$ python3 -q
>>> import numpy as np
>>> from numpy import linalg as LA
>>> np.set_printoptions(suppress=True, linewidth=160)
>>> def rd(a):
...     return np.round(a, 1) + 0
... 
>>> M = np.load("x.npy")
>>> print(rd(M))
[[-0.8 -0.3  0.8  0.8 -0.4 -0.5 -0.4 -1.2]
 [-0.7 -0.1 -0.4 -0.3 -1.1  0.8 -1.1  0.3]
 [-0.9 -0.5 -0.6  0.   0.2 -1.3 -0.1  0.9]
 [ 0.9  0.4  1.  -0.3 -0.3 -0.8 -1.   0.5]
 [-0.5  1.6  0.1  0.7 -0.4 -0.1  0.5  0.5]
 [ 0.6  0.5 -1.3 -0.2 -0.5 -0.8 -0.2 -0.9]
 [-0.3  0.6 -0.3  0.2  1.4  0.3 -1.1 -0.2]
 [ 0.8 -0.5 -0.4  1.6 -0.2  0.2 -0.3  0.5]]
>>> vec = np.array([-1, 2, -1, 2, -1, -1, -2, -1])
>>> h = np.maximum(M @ vec, 0)
>>> print(rd(np.maximum(M @ vec, 0) - np.maximum(-M @ vec, 0)))
[4.  2.3 1.  0.8 4.  4.  3.  1.8]
>>> print(rd(M.T @ h))
[-4.  8. -4.  8. -4. -4. -8. -4.]
>>> print(np.flatnonzero(h > 1e-9))
[0 1 2 3 4 5 6 7]
>>> print(rd(h))
[4.  2.3 1.  0.8 4.  4.  3.  1.8]
>>> print(rd(np.tanh(M @ vec)))
[1.  1.  0.8 0.7 1.  1.  1.  0.9]
>>> F = np.load("mat.npy")
>>> print(F)
[[ 0  0  0  4  0  6 11  0]
 [ 0  1  1  0  0  4  1  0]
 [ 0  3  0  3  0  1  4  0]
 [ 0  7  0  9  0  0  6  0]
 [ 0  0  0 14  0  6  5 16]
 [ 0  1  0 17  0  4  8 13]
 [ 0  3  0 20  0  2 11 10]
 [ 0  3  0 20  0  2 11 10]
 [ 1  0  0  7  0 10  6  9]
 [ 0  6  0 17  0  0  8  5]
 [ 0  5  0  8  0  0  0  6]
 [ 0  1  0 17  0  4 12  7]
 [ 0  0  1  0  0  6  2  0]
 [ 0  0  0 10  0  8 13  0]
 [ 0  7  0  9  0  0  2  1]
 [ 0  9  0 14  0  0  5  0]
 [ 0  1  0 13  1  6 12  3]
 [ 0  3  0  3  0  1  0  1]
 [ 0  3  0 20  0  2 11 10]
 [ 0  3  0 20  0  2  7 16]
 [ 0  4  0 12  0  1  5  6]
 [ 0  0  0  1  0 14  8  3]
 [ 0  2  0 11  0  2  2 11]
 [ 0  7  0 11  0  0  2  3]
 [ 0  7  0  9  0  0  6  0]
 [ 0  5  0 23  0  0 10 13]]
>>> # row 7 repeats row 6
>>> B = np.c_[F[:, :6] @ np.array([[-4, 1, 3, -2, 8, -9],
...     [7, 7, -9, -8, 1, 7],
...     [7, 1, 0, -3, 4, 1],
...     [-4, -3, -6, 6, 8, 8],
...     [-1, -1, 7, 5, -1, -1],
...     [-7, -8, 9, -1, -9, -5]]), np.array([3, 0, 2, 2, 3, 2, 3, 2, 0, 0, 3, 1, 1, 4, 1, 4, 0, 1, 3, 0, 0, 4, 2, 0, 3, 5])]
>>> print(B)
[[ -58  -60   30   18  -22    2    3]
 [ -14  -24   27  -15  -31  -12    0]
 [   2    4  -36   -7   18   40    2]
 [  13   22 -117   -2   79  121    2]
 [ -98  -90  -30   78   58   82    3]
 [ -89  -76  -75   90  101  123    2]
 [ -73  -55 -129   94  145  171    3]
 [ -73  -55 -129   94  145  171    2]
 [-102 -100   51   30  -26   -3    0]
 [ -26   -9 -156   54  142  178    0]
 [   3   11  -93    8   69   99    3]
 [ -89  -76  -75   90  101  123    1]
 [ -35  -47   54   -9  -50  -29    1]
 [ -96  -94   12   52    8   40    4]
 [  13   22 -117   -2   79  121    1]
 [   7   21 -165   12  121  175    4]
 [ -88  -81  -26   69   50   80    0]
 [   2    4  -36   -7   18   40    1]
 [ -73  -55 -129   94  145  171    3]
 [ -73  -55 -129   94  145  171    0]
 [ -27  -16  -99   39   91  119    0]
 [-102 -115  120   -8 -118  -62    4]
 [ -44  -35  -66   48   72   92    2]
 [   5   16 -129   10   95  137    0]
 [  13   22 -117   -2   79  121    3]
 [ -57  -34 -183   98  189  219    5]]
>>> print(rd(LA.norm(LA.qr(F)[0].T @ B, axis=0) ** 2 / ((B ** 2).sum(axis=0) + 1e-12)))
[1.  1.  1.  1.  1.  1.  0.8]
>>> print(rd(LA.norm(B - F @ LA.lstsq(F, B)[0], axis=0)))
[0.  0.  0.  0.  0.  0.  5.8]
>>> print(LA.matrix_rank(np.c_[F, B]))
9
